% python3 -q
>>> import numpy as np
>>> np.set_printoptions(precision=3, suppress=True, linewidth=120)
>>> E = np.load("block3.npy")
>>> E
array([[-2.,  6., -3., -8.,  9.,  3.,  4.,  2.],
       [-9.,  6., -3.,  4.,  3., -6.,  1., -7.],
       [ 2.,  9.,  1.,  1.,  7., -5.,  5.,  9.],
       [-3.,  4., -4., -6., -9.,  5., -4.,  6.],
       [ 0.,  0.,  0.,  0.,  1., -1.,  0., -2.],
       [ 0.,  0.,  0.,  0.,  0.,  3.,  3.,  1.],
       [ 0.,  0.,  0.,  0.,  2., -3., -1.,  1.],
       [ 0.,  0.,  0.,  0.,  3.,  1.,  0.,  3.]])
>>> np.sort(np.abs(np.linalg.eigvals(E)))
array([2.224, 2.224, 3.596, 3.596, 4.529, 4.529, 6.975, 6.975])
>>> np.allclose(E @ E.T, E.T @ E)
False
>>> E @ E
array([[ -32.,  -35.,   17.,   85.,   74.,  -77.,   20., -126.],
       [ -54.,  -29.,  -10.,   69., -136.,  -59.,  -80.,  -95.],
       [ -86.,   79.,  -36.,   15.,   87.,  -76.,   -2.,  -31.],
       [ -20.,  -54.,   17.,   72.,   12.,   -1.,   15.,  -69.],
       [   0.,    0.,    0.,    0.,   -5.,   -6.,   -3.,   -9.],
       [   0.,    0.,    0.,    0.,    9.,    1.,    6.,    9.],
       [   0.,    0.,    0.,    0.,    3.,   -7.,   -8.,   -5.],
       [   0.,    0.,    0.,    0.,   12.,    3.,    3.,    4.]])
>>> np.trace(E)
np.float64(5.0)
>>> np.round(np.linalg.det(E), 3)
np.float64(63872.0)
>>> Z = 20 * np.array([[0.1, 0.6, -1.3, -2.1, 1.3, 0.2],
...     [1.1, 0.2, 0.6, -3.3, 0.1, 0.2],
...     [-0.1, 0.4, -1.3, 0.3, 0.8, 2.0]])
>>> rng = np.random.default_rng(594410)
>>> labels = rng.integers(0, 3, 35)
>>> K = Z[labels] + rng.normal(size=(35, 6))
>>> K
array([[ -1.108,   7.893, -25.277,   5.722,  15.133,  39.503],
       [ 21.478,   3.955,  11.512, -67.027,   4.57 ,   4.402],
       [ 20.954,   4.415,  14.124, -66.8  ,   1.612,   4.806],
       [ 22.649,   2.258,  11.596, -65.037,   1.645,   4.567],
       [ 21.174,   3.784,  11.457, -66.726,   2.319,   3.853],
       [ 21.933,   3.949,  11.462, -65.062,   1.461,   4.678],
       [ -1.411,   7.597, -24.358,   5.57 ,  16.954,  39.357],
       [ 21.912,   3.641,  11.67 , -67.55 ,   2.964,   4.191],
       [ 21.652,   4.728,  12.334, -67.161,   0.919,   3.994],
       [  1.272,  13.242, -25.429, -42.774,  23.829,   3.794],
       [ -1.73 ,   8.799, -26.087,   6.089,  15.814,  40.167],
       [ 20.993,   5.942,  13.541, -65.227,   1.38 ,   2.512],
       [  2.711,  12.967, -28.352, -42.236,  25.327,   4.52 ],
       [ 24.124,   4.91 ,  11.319, -67.549,   2.592,   4.436],
       [  1.553,  11.56 , -26.2  , -44.169,  24.989,   1.542],
       [ 22.644,   4.281,  12.1  , -66.082,   2.856,   3.301],
       [ -2.155,   6.595, -26.249,   4.905,  13.43 ,  38.813],
       [  0.459,  10.834, -26.841, -41.426,  25.24 ,   1.912],
       [  1.958,  12.471, -26.069, -42.59 ,  27.625,   3.681],
       [  2.023,  12.984, -26.069, -41.924,  26.219,   4.395],
       [  2.506,  12.378, -26.941, -41.295,  25.371,   5.134],
       [ 22.435,   3.737,  12.123, -66.729,   1.875,   3.039],
       [  3.609,  13.206, -25.074, -42.521,  25.122,   5.061],
       [ -1.662,   9.397, -24.298,   4.749,  13.609,  38.146],
       [ 22.163,   4.732,  10.504, -65.452,   2.937,   3.943],
       [ -2.168,   7.367, -27.667,   7.131,  16.746,  38.908],
       [  1.878,  10.615, -25.219, -41.896,  26.454,   2.141],
       [  1.728,  12.518, -28.172, -42.676,  25.141,   2.72 ],
       [ -2.014,   8.382, -25.451,   5.567,  15.416,  38.927],
       [ 23.942,   3.549,  10.943, -67.436,   1.709,   1.953],
       [ 22.006,   3.8  ,  11.927, -64.978,   2.96 ,   3.193],
       [  2.305,  12.926, -26.28 , -42.979,  25.138,   3.936],
       [ 22.18 ,   4.144,  10.942, -63.86 ,   1.586,   3.501],
       [  3.902,  13.414, -25.281, -42.53 ,  27.044,   3.804],
       [ -0.644,   6.243, -25.866,   7.068,  14.835,  40.418]])
>>> Z = K[[16, 14]].astype(float)
>>> for _ in range(6):
...     labels = np.linalg.norm(K[:, None] - Z, axis=-1).argmin(axis=1)
...     Z = np.array([K[labels == j].mean(axis=0) for j in range(2)])
... 
>>> labels
array([0, 1, 1, 1, 1, 1, 0, 1, 1, 1, 0, 1, 1, 1, 1, 1, 0, 1, 1, 1, 1, 1, 1, 0, 1, 0, 1, 1, 0, 1, 1, 1, 1, 1, 0])
>>> Z[1] - Z[0]
array([ 14.876,   0.028,  20.532, -61.468,  -2.617, -35.613])
>>> np.abs(Z[1] - Z[0]).argmax()
np.int64(3)
>>> [round(float(x), 3) for x in np.linalg.svd(K, compute_uv=False)[:3]]
[312.735, 175.557, 85.227]
>>> np.linalg.matrix_rank(K, rtol=0.1)
np.int64(3)
>>> np.argsort(-np.linalg.norm(K, axis=0).round(6), kind="stable")[:3]
array([3, 2, 5])
>>> np.round(np.linalg.norm(K, 2) / np.linalg.norm(K), 3)
np.float64(0.848)
>>> feats = np.load("a.npy")
>>> feats
array([[ 0.435, -0.079,  0.681, -0.416, -0.312, -0.084,  0.205, -0.146],
       [-0.181,  0.263,  0.157, -0.5  ,  0.129,  0.129, -0.291,  0.711],
       [-0.363, -0.38 , -0.248, -0.154, -0.604,  0.084,  0.441,  0.269],
       [ 0.472, -0.148,  0.027,  0.431, -0.298,  0.553, -0.279,  0.312],
       [ 0.145, -0.758, -0.112, -0.168,  0.149, -0.38 , -0.434,  0.089],
       [-0.254, -0.405,  0.242, -0.125,  0.471,  0.641,  0.172, -0.188],
       [-0.036, -0.133,  0.384,  0.5  ,  0.286, -0.324,  0.407,  0.48 ],
       [-0.58 , -0.028,  0.481,  0.272, -0.326, -0.062, -0.466, -0.172]])
>>> # columns are unit length and at right angles
>>> x0 = np.array([-2, 2, 2, -1, 2, -2, 3, 2])
>>> np.sort(np.abs(np.degrees(np.angle(np.linalg.eigvals(feats)))))
array([  0.   ,  34.087,  34.087,  67.873,  67.873, 104.597, 104.597, 180.   ])
>>> np.abs(np.linalg.eigvals(feats))
array([1., 1., 1., 1., 1., 1., 1., 1.])
>>> round(np.linalg.norm(x0), 3), round(float(np.linalg.norm(feats @ x0)), 3)
(np.float64(5.831), 5.831)
>>> np.linalg.inv(feats)
array([[ 0.435, -0.181, -0.363,  0.472,  0.145, -0.254, -0.036, -0.58 ],
       [-0.079,  0.263, -0.38 , -0.148, -0.758, -0.405, -0.133, -0.028],
       [ 0.681,  0.157, -0.248,  0.027, -0.112,  0.242,  0.384,  0.481],
       [-0.416, -0.5  , -0.154,  0.431, -0.168, -0.125,  0.5  ,  0.272],
       [-0.312,  0.129, -0.604, -0.298,  0.149,  0.471,  0.286, -0.326],
       [-0.084,  0.129,  0.084,  0.553, -0.38 ,  0.641, -0.324, -0.062],
       [ 0.205, -0.291,  0.441, -0.279, -0.434,  0.172,  0.407, -0.466],
       [-0.146,  0.711,  0.269,  0.312,  0.089, -0.188,  0.48 , -0.172]])
>>> [p for p in range(1, 25) if np.allclose(np.linalg.matrix_power(feats, p), np.eye(8))]
[]
>>> f = np.array([2, 5])
>>> np.cross(feats[0, :3], feats[6, :3])
array([ 0.06 , -0.192, -0.061])
>>> np.round(np.correlate(feats[0], feats[6], "full"), 3) + 0
array([ 0.209,  0.139,  0.153,  0.228, -0.345,  0.29 ,  0.299,  0.   , -0.553, -0.025,  0.085,  0.028, -0.08 ,  0.012,
        0.005])
>>> np.linalg.svd(feats, compute_uv=False)
array([1., 1., 1., 1., 1., 1., 1., 1.])
>>> np.round(feats.T @ feats, 3) + 0
array([[1., 0., 0., 0., 0., 0., 0., 0.],
       [0., 1., 0., 0., 0., 0., 0., 0.],
       [0., 0., 1., 0., 0., 0., 0., 0.],
       [0., 0., 0., 1., 0., 0., 0., 0.],
       [0., 0., 0., 0., 1., 0., 0., 0.],
       [0., 0., 0., 0., 0., 1., 0., 0.],
       [0., 0., 0., 0., 0., 0., 1., 0.],
       [0., 0., 0., 0., 0., 0., 0., 1.]])
>>> np.round(feats @ feats.T, 3) + 0
array([[1., 0., 0., 0., 0., 0., 0., 0.],
       [0., 1., 0., 0., 0., 0., 0., 0.],
       [0., 0., 1., 0., 0., 0., 0., 0.],
       [0., 0., 0., 1., 0., 0., 0., 0.],
       [0., 0., 0., 0., 1., 0., 0., 0.],
       [0., 0., 0., 0., 0., 1., 0., 0.],
       [0., 0., 0., 0., 0., 0., 1., 0.],
       [0., 0., 0., 0., 0., 0., 0., 1.]])
>>> np.linalg.norm(feats, axis=0)
array([1., 1., 1., 1., 1., 1., 1., 1.])
>>> x0 = np.array([3, 3, 0, 1, 1, 4, 4, 1])
>>> rhs = feats @ x0
>>> rhs
array([ 0.678, -0.061, -0.618,  2.509, -5.027,  1.429,  1.091, -4.166])
>>> np.round(np.linalg.solve(feats, feats[:, 1]), 3) + 0
array([0., 1., 0., 0., 0., 0., 0., 0.])
>>> np.round(np.linalg.solve(feats, 5 * rhs), 3) + 0
array([15., 15.,  0.,  5.,  5., 20., 20.,  5.])
>>> np.round(np.linalg.solve(feats, rhs + feats[:, 0]), 3) + 0
array([4., 3., 0., 1., 1., 4., 4., 1.])
>>> F = np.loadtxt("sample2.csv", delimiter=",")
>>> F
array([[0.25 , 0.25 , 0.25 , 0.   , 0.25 ],
       [0.   , 0.333, 0.   , 0.333, 0.333],
       [0.   , 0.   , 1.   , 0.   , 0.   ],
       [0.333, 0.   , 0.   , 0.667, 0.   ],
       [0.   , 0.   , 0.333, 0.   , 0.667]])
>>> # a transition matrix
>>> F @ F
array([[0.062, 0.146, 0.396, 0.083, 0.312],
       [0.111, 0.111, 0.111, 0.333, 0.333],
       [0.   , 0.   , 1.   , 0.   , 0.   ],
       [0.306, 0.083, 0.083, 0.444, 0.083],
       [0.   , 0.   , 0.556, 0.   , 0.444]])
>>> F.inv()
Traceback (most recent call last):
  File "<python-input-49>", line 1, in <module>
    F.inv()
    ^^^^^
AttributeError: 'numpy.ndarray' object has no attribute 'inv'
>>> np.sort(np.abs(np.linalg.eigvals(F)))
array([0.326, 0.326, 0.667, 0.783, 1.   ])
>>> cov = F.T @ F
>>> np.allclose(cov, cov.T)
True
>>> np.linalg.matrix_rank(cov)
np.int64(5)
>>> cov
array([[0.174, 0.062, 0.062, 0.222, 0.062],
       [0.062, 0.174, 0.062, 0.111, 0.174],
       [0.062, 0.062, 1.174, 0.   , 0.285],
       [0.222, 0.111, 0.   , 0.556, 0.111],
       [0.062, 0.174, 0.285, 0.111, 0.618]])
>>> Y = F / np.linalg.norm(F, axis=1, keepdims=True)
>>> cov = Y @ Y.T
>>> np.degrees(np.arccos(np.clip(cov[3, 4], -1, 1)))
np.float64(90.0)
>>> np.linalg.norm(Y, axis=1)
array([1., 1., 1., 1., 1.])
>>> cov
array([[1.   , 0.577, 0.5  , 0.224, 0.671],
       [0.577, 1.   , 0.   , 0.516, 0.516],
       [0.5  , 0.   , 1.   , 0.   , 0.447],
       [0.224, 0.516, 0.   , 1.   , 0.   ],
       [0.671, 0.516, 0.447, 0.   , 1.   ]])
>>> (np.abs(cov) > 0.9).astype(int)
array([[1, 0, 0, 0, 0],
       [0, 1, 0, 0, 0],
       [0, 0, 1, 0, 0],
       [0, 0, 0, 1, 0],
       [0, 0, 0, 0, 1]])
>>> Y = np.array([[0, -2, 0],
...     [0, 2, -2],
...     [-2, 1, -1],
...     [-1, -2, 1],
...     [2, 1, -2],
...     [2, 2, -2],
...     [0, -1, -1],
...     [-1, 2, -1],
...     [0, -1, 1],
...     [-2, 2, 2],
...     [0, 2, -2],
...     [0, 1, -1]])
>>> Z = np.array([[3, 1, 2, 1, 0, 3, 3, 1, 2, 3, 3, 0],
...     [3, 3, 0, 2, 3, 1, 0, 2, 1, 1, 0, 2],
...     [3, 0, 3, 2, 1, 3, 0, 3, 2, 1, 2, 3]])
>>> A = Y @ Z
>>> A
array([[-6, -6,  0, -4, -6, -2,  0, -4, -2, -2,  0, -4],
       [ 0,  6, -6,  0,  4, -4,  0, -2, -2,  0, -4, -2],
       [-6,  1, -7, -2,  2, -8, -6, -3, -5, -6, -8, -1],
       [-6, -7,  1, -3, -5, -2, -3, -2, -2, -4, -1, -1],
       [ 3,  5, -2,  0,  1,  1,  6, -2,  1,  5,  2, -4],
       [ 6,  8, -2,  2,  4,  2,  6,  0,  2,  6,  2, -2],
       [-6, -3, -3, -4, -4, -4,  0, -5, -3, -2, -2, -5],
       [ 0,  5, -5,  1,  5, -4, -3,  0, -2, -2, -5,  1],
       [ 0, -3,  3,  0, -2,  2,  0,  1,  1,  0,  2,  1],
       [ 6,  4,  2,  6,  8,  2, -6,  8,  2, -2, -2, 10],
       [ 0,  6, -6,  0,  4, -4,  0, -2, -2,  0, -4, -2],
       [ 0,  3, -3,  0,  2, -2,  0, -1, -1,  0, -2, -1]])
>>> # row 10 repeats row 1
>>> np.round(np.linalg.norm(A, 2) / np.linalg.norm(A), 3)
np.float64(0.669)
>>> [round(float(x), 3) for x in np.linalg.svd(A, compute_uv=False)[:3]]
[29.906, 25.976, 20.757]
>>> np.argsort(-np.linalg.norm(A, axis=0).round(6), kind="stable")[:3]
array([1, 4, 0])
>>> left, sigma, vt = np.linalg.svd(A)
>>> vecs = vt[:(sigma > 1e-8).sum()]
>>> x0 = A[6] + 3 * A[11] + rng.integers(2) * np.eye(12)[8]
>>> x0
array([ -6.,   6., -12.,  -4.,   2., -10.,   0.,  -8.,  -5.,  -2.,  -8.,  -8.])
>>> np.diag(vecs.T @ vecs)
array([0.254, 0.442, 0.287, 0.106, 0.297, 0.204, 0.345, 0.205, 0.081, 0.226, 0.221, 0.33 ])
>>> np.linalg.matrix_rank(np.vstack([A, x0]))
np.int64(4)
>>> round(float(np.linalg.norm(x0 - vecs.T @ vecs @ x0)), 3)
0.958
>>> Y = np.array([[-2, 2, 2, -1, 0, 1],
...     [2, 2, 1, 1, 0, -2],
...     [-2, 2, -1, -2, -1, 1],
...     [1, 2, 0, 2, 2, -1],
...     [-1, 0, -1, 2, 2, 0],
...     [0, 2, 2, 1, 0, 0]])
>>> data = np.triu(Y)
>>> data
array([[-2,  2,  2, -1,  0,  1],
       [ 0,  2,  1,  1,  0, -2],
       [ 0,  0, -1, -2, -1,  1],
       [ 0,  0,  0,  2,  2, -1],
       [ 0,  0,  0,  0,  2,  0],
       [ 0,  0,  0,  0,  0,  0]])
>>> # looks like rank 5
>>> np.unique(data.round(6), axis=0).shape
(6, 6)
>>> np.round(data @ np.linalg.pinv(data) @ data, 3) + 0
array([[-2.,  2.,  2., -1.,  0.,  1.],
       [ 0.,  2.,  1.,  1.,  0., -2.],
       [ 0.,  0., -1., -2., -1.,  1.],
       [ 0.,  0.,  0.,  2.,  2., -1.],
       [ 0.,  0.,  0.,  0.,  2.,  0.],
       [ 0.,  0.,  0.,  0.,  0.,  0.]])
